>>> import numpy as np
>>> np.set_printoptions(precision=2, suppress=True, linewidth=200, floatmode="fixed")
>>> def rd(a):
...     return np.round(a, 2) + 0
... 
>>> feats = np.load("w.npy")
>>> feats
array([[-3, -2, -1],
       [ 0,  1,  2],
       [ 3,  4,  5],
       [ 6,  7,  8]])
>>> u, v = feats[3], feats[2]
>>> u @ u
np.int64(149)
>>> pr = (u @ v) / (u @ u) * u
>>> np.outer(u, v)
array([[18, 24, 30],
       [21, 28, 35],
       [24, 32, 40]])
>>> rd((v - pr) @ u)
np.float64(0.0)
>>> rd(v - pr)
array([-0.46, -0.04,  0.38])
>>> left, sig, vt = np.linalg.svd(feats)
>>> np.argmax(sig[:-1] / (sig[1:] + 1e-6)) + 1
np.int64(2)
>>> rd(sig)
array([14.59,  2.25,  0.00])
>>> A2 = left[:, :2] @ np.diag(sig[:2]) @ vt[:2]
>>> np.linalg.matrix_rank(feats, rtol=0.05)
np.int64(2)
>>> M = np.load("m.npy")
>>> M
array([[ 1,  1,  1,  1,  1,  1,  1,  1],
       [ 1,  1, -1, -1, -1, -1,  1,  1],
       [ 1, -1,  1, -1,  1, -1,  1, -1]])
>>> A2 = M[0, 0] * M[1:] - np.outer(M[1:, 0], M[0])
>>> A2
array([[ 0,  0, -2, -2, -2, -2,  0,  0],
       [ 0, -2,  0, -2,  0, -2,  0, -2]])
>>> M[:, 0] / M[0, 0]
array([1.00, 1.00, 1.00])
>>> u = np.array([9, 0])
>>> print(np.polyval(u, M[0]))
[9 9 9 9 9 9 9 9]
>>> np.array([np.convolve(row, u, "same") for row in M])
array([[ 9,  9,  9,  9,  9,  9,  9,  9],
       [ 9,  9, -9, -9, -9, -9,  9,  9],
       [ 9, -9,  9, -9,  9, -9,  9, -9]])
>>> t = np.radians(180)
>>> r_ = np.eye(8)
>>> r_[6, 6] = r_[2, 2] = np.cos(t)
>>> r_[6, 2], r_[2, 6] = -np.sin(t), np.sin(t)
>>> rd(r_)
array([[ 1.00,  0.00,  0.00,  0.00,  0.00,  0.00,  0.00,  0.00],
       [ 0.00,  1.00,  0.00,  0.00,  0.00,  0.00,  0.00,  0.00],
       [ 0.00,  0.00, -1.00,  0.00,  0.00,  0.00,  0.00,  0.00],
       [ 0.00,  0.00,  0.00,  1.00,  0.00,  0.00,  0.00,  0.00],
       [ 0.00,  0.00,  0.00,  0.00,  1.00,  0.00,  0.00,  0.00],
       [ 0.00,  0.00,  0.00,  0.00,  0.00,  1.00,  0.00,  0.00],
       [ 0.00,  0.00,  0.00,  0.00,  0.00,  0.00, -1.00,  0.00],
       [ 0.00,  0.00,  0.00,  0.00,  0.00,  0.00,  0.00,  1.00]])
>>> A2 = M @ r_.T
>>> np.abs(A2 - M).max(axis=0)
array([0.00, 0.00, 2.00, 0.00, 0.00, 0.00, 2.00, 0.00])
>>> print(rd(np.linalg.det(r_)), np.trace(r_))
1.0 4.0
>>> rd(A2)
array([[ 1.00,  1.00, -1.00,  1.00,  1.00,  1.00, -1.00,  1.00],
       [ 1.00,  1.00,  1.00, -1.00, -1.00, -1.00, -1.00,  1.00],
       [ 1.00, -1.00, -1.00, -1.00,  1.00, -1.00, -1.00, -1.00]])
>>> rd(np.linalg.svd(M, compute_uv=False)), rd(np.linalg.svd(A2, compute_uv=False))
(array([2.83, 2.83, 2.83]), array([2.83, 2.83, 2.83]))
